$ python3 -q
>>> import numpy as np
>>> import numpy.linalg as la
>>> np.set_printoptions(precision=1, suppress=True, linewidth=160, legacy="1.25")
>>> tidy = lambda a: np.round(a, 1) + 0
>>> data = np.array([[-0.2, -0.6, 0.6, 0.3, 0.3, 1.7],
...     [0.9, -0.1, -0.5, -0.7, -0.4, -1.8],
...     [1.8, -0.8, -0.2, 0.8, 0.0, 1.6],
...     [-1.1, 1.3, -0.8, -0.6, -0.4, -0.4],
...     [0.1, 0.1, 2.0, 1.9, 1.7, 1.0],
...     [0.6, -1.6, -0.2, 1.6, 0.3, -1.0],
...     [0.7, 0.3, 0.7, 2.2, 0.3, -1.1],
...     [-0.2, -1.3, 0.9, -0.6, -0.8, 1.0],
...     [1.5, 0.3, 1.9, -0.1, -0.4, 0.3],
...     [-0.4, 0.1, -0.7, -1.2, 0.4, -0.2],
...     [-0.4, 0.0, 2.5, 2.3, 0.9, -0.9],
...     [0.3, 0.6, 0.4, -0.1, -2.1, -0.3],
...     [-0.3, 0.4, -1.6, 0.9, -0.3, 1.3],
...     [0.5, -0.3, -0.5, 1.0, 1.0, -0.3]])
>>> print(data)
[[-0.2 -0.6  0.6  0.3  0.3  1.7]
 [ 0.9 -0.1 -0.5 -0.7 -0.4 -1.8]
 [ 1.8 -0.8 -0.2  0.8  0.   1.6]
 [-1.1  1.3 -0.8 -0.6 -0.4 -0.4]
 [ 0.1  0.1  2.   1.9  1.7  1. ]
 [ 0.6 -1.6 -0.2  1.6  0.3 -1. ]
 [ 0.7  0.3  0.7  2.2  0.3 -1.1]
 [-0.2 -1.3  0.9 -0.6 -0.8  1. ]
 [ 1.5  0.3  1.9 -0.1 -0.4  0.3]
 [-0.4  0.1 -0.7 -1.2  0.4 -0.2]
 [-0.4  0.   2.5  2.3  0.9 -0.9]
 [ 0.3  0.6  0.4 -0.1 -2.1 -0.3]
 [-0.3  0.4 -1.6  0.9 -0.3  1.3]
 [ 0.5 -0.3 -0.5  1.   1.  -0.3]]
>>> cen = data - data.mean(axis=0)
>>> Uu, s, VT = la.svd(cen, full_matrices=False)
>>> print(tidy(s ** 2 / (s ** 2).sum()))
[0.4 0.2 0.2 0.1 0.1 0.1]
>>> print(tidy(np.abs(VT[-1])))
[0.6 0.5 0.  0.3 0.6 0. ]
>>> print(tidy(VT[0] * np.sign(VT[0, np.abs(VT[0]).argmax()])))
[ 0.1 -0.1  0.6  0.7  0.4  0. ]
>>> x0 = np.array([2, 2, -1, -1, 1, -2])
>>> rhs = data @ x0
>>> print(tidy(la.solve(data.T @ data, data.T @ rhs)))
[ 2.  2. -1. -1.  1. -2.]
>>> print(tidy(la.pinv(data) @ data))
[[1. 0. 0. 0. 0. 0.]
 [0. 1. 0. 0. 0. 0.]
 [0. 0. 1. 0. 0. 0.]
 [0. 0. 0. 1. 0. 0.]
 [0. 0. 0. 0. 1. 0.]
 [0. 0. 0. 0. 0. 1.]]
>>> print(tidy(la.lstsq(data, rhs)[0]))
[ 2.  2. -1. -1.  1. -2.]
>>> rng = np.random.default_rng(98392)
>>> rhs = rhs + 0.1 * rng.normal(size=14)
>>> print(tidy(rhs))
[-5.5  6.  -1.8  2.2 -4.  -0.9  1.6 -6.   0.9  2.1 -3.   0.1 -1.9  1.4]
>>> beta, *_ = la.lstsq(data, rhs)
>>> print(tidy(la.norm(rhs - data @ beta)))
0.3
>>> print(tidy(beta))
[ 2.   1.9 -1.  -1.   0.9 -2. ]
>>> print([round(float(la.norm(la.solve(data.T @ data + lam * np.eye(6), data.T @ rhs))), 2) for lam in (0, 1, 10, 100)])
[3.82, 3.32, 1.8, 0.42]
